$ ipython --no-banner

In [1]: import numpy as np

In [2]: np.set_printoptions(suppress=True, linewidth=120)

In [3]: def rd(a):
   ...:     return np.round(a, 1) + 0
   ...: 

In [4]: m1 = np.load("dump.npy")

In [5]: print(m1)
[[-5  1  0 -5  3]
 [ 3 -5  1  0 -5]
 [-5  3 -5  1  0]
 [ 0 -5  3 -5  1]
 [ 1  0 -5  3 -5]]

In [6]: print(rd(np.linalg.norm(m1) ** 2 / np.linalg.norm(m1, 2) ** 2))
2.3

In [7]: print(m1[4] @ m1[0])
-35

In [8]: print(rd(np.linalg.norm(m1[4], 1)), rd(np.linalg.norm(m1[4], np.inf)))
14.0 5.0

In [9]: print(rd(np.linalg.norm(m1, "nuc")))
31.0

In [10]: print(rd(np.linalg.norm(m1, axis=0)))
[7.7 7.7 7.7 7.7 7.7]

In [11]: print(rd(np.linalg.norm(m1, 1)), rd(np.linalg.norm(m1, np.inf)))
14.0 14.0

In [12]: print(rd(np.linalg.norm(m1[4] - m1[0])))
13.8

In [13]: print(rd(np.linalg.norm(m1, 2)))
11.4

In [14]: x = np.array([0, 0, 2, 1, 3])

In [15]: h1 = np.maximum(m1 @ x, 0)

In [16]: print(np.maximum(m1 @ (3 * x), 0))
[12  0  0 12  0]

In [17]: print(m1.T @ h1)
[-20 -16  12 -40  16]

In [18]: print(np.maximum(m1 @ x, 0) - np.maximum(-m1 @ x, 0))
[  4 -13  -9   4 -22]

In [19]: print(np.allclose(m1 @ m1.T, m1.T @ m1))
True

In [20]: print(rd(np.fft.fft(m1[0])))
[-6. +0.j   0.3-1.j  -9.8+5.9j -9.8-5.9j  0.3+1.j ]

In [21]: print(m1 @ (-1.0) ** np.arange(5))
[  2.   4. -14.  14. -12.]

In [22]: out = np.linalg.inv(m1)

In [23]: print(rd(np.linalg.slogdet(m1)[0]))
-1.0

In [24]: print((np.abs(out) > 1e-9).astype(int))
[[1 1 1 1 1]
 [1 1 1 1 1]
 [1 1 1 1 1]
 [1 1 1 1 1]
 [1 1 1 1 1]]

In [25]: print(rd(out))
[[ 0.  -0.3 -0.3  0.1  0.4]
 [ 0.4  0.  -0.3 -0.3  0.1]
 [ 0.1  0.4  0.  -0.3 -0.3]
 [-0.3  0.1  0.4  0.  -0.3]
 [-0.3 -0.3  0.1  0.4  0. ]]

In [26]: print(rd(np.linalg.det(m1) * out))
[[ -31.  281.  317.  -97. -319.]
 [-319.  -31.  281.  317.  -97.]
 [ -97. -319.  -31.  281.  317.]
 [ 317.  -97. -319.  -31.  281.]
 [ 281.  317.  -97. -319.  -31.]]

In [27]: u = np.array([1, -1])

In [28]: print(np.polyval(u, m1[0]))
[-6  0 -1 -6  2]

In [29]: print(np.correlate(m1[0], m1[2], "full"))
[  0  -5  26 -20  23  23 -30  34 -15]

In [30]: print(np.array([np.convolve(row, u, "same") for row in m1]))
[[-5  6 -1 -5  8]
 [ 3 -8  6 -1 -5]
 [-5  8 -8  6 -1]
 [ 0 -5  8 -8  6]
 [ 1 -1 -5  8 -8]]

In [31]: J = np.load("a.npy")

In [32]: print(rd(J))
[[ 1.   0.   0.   0.   0. ]
 [ 0.  -0.7  0.7  0.   0. ]
 [ 0.  -0.7 -0.7  0.   0. ]
 [ 0.   0.   0.   1.   0. ]
 [ 0.   0.   0.   0.   1. ]]

In [33]: print((J != 0).astype(int))
[[1 0 0 0 0]
 [0 1 1 0 0]
 [0 1 1 0 0]
 [0 0 0 1 0]
 [0 0 0 0 1]]

In [34]: print((np.linalg.matrix_power((J != 0) + (J.T != 0) + np.eye(5), 5) > 0).astype(int))
[[1 0 0 0 0]
 [0 1 1 0 0]
 [0 1 1 0 0]
 [0 0 0 1 0]
 [0 0 0 0 1]]

In [35]: print(rd(J @ J))
[[ 1.  0.  0.  0.  0.]
 [ 0.  0. -1.  0.  0.]
 [ 0.  1.  0.  0.  0.]
 [ 0.  0.  0.  1.  0.]
 [ 0.  0.  0.  0.  1.]]

In [36]: print(np.flatnonzero(np.linalg.matrix_power((J != 0) + (J.T != 0) + np.eye(5), 5)[4]))
[4]

In [37]: print(rd(np.sort(np.linalg.eigvals(J).real)))
[-0.7 -0.7  1.   1.   1. ]
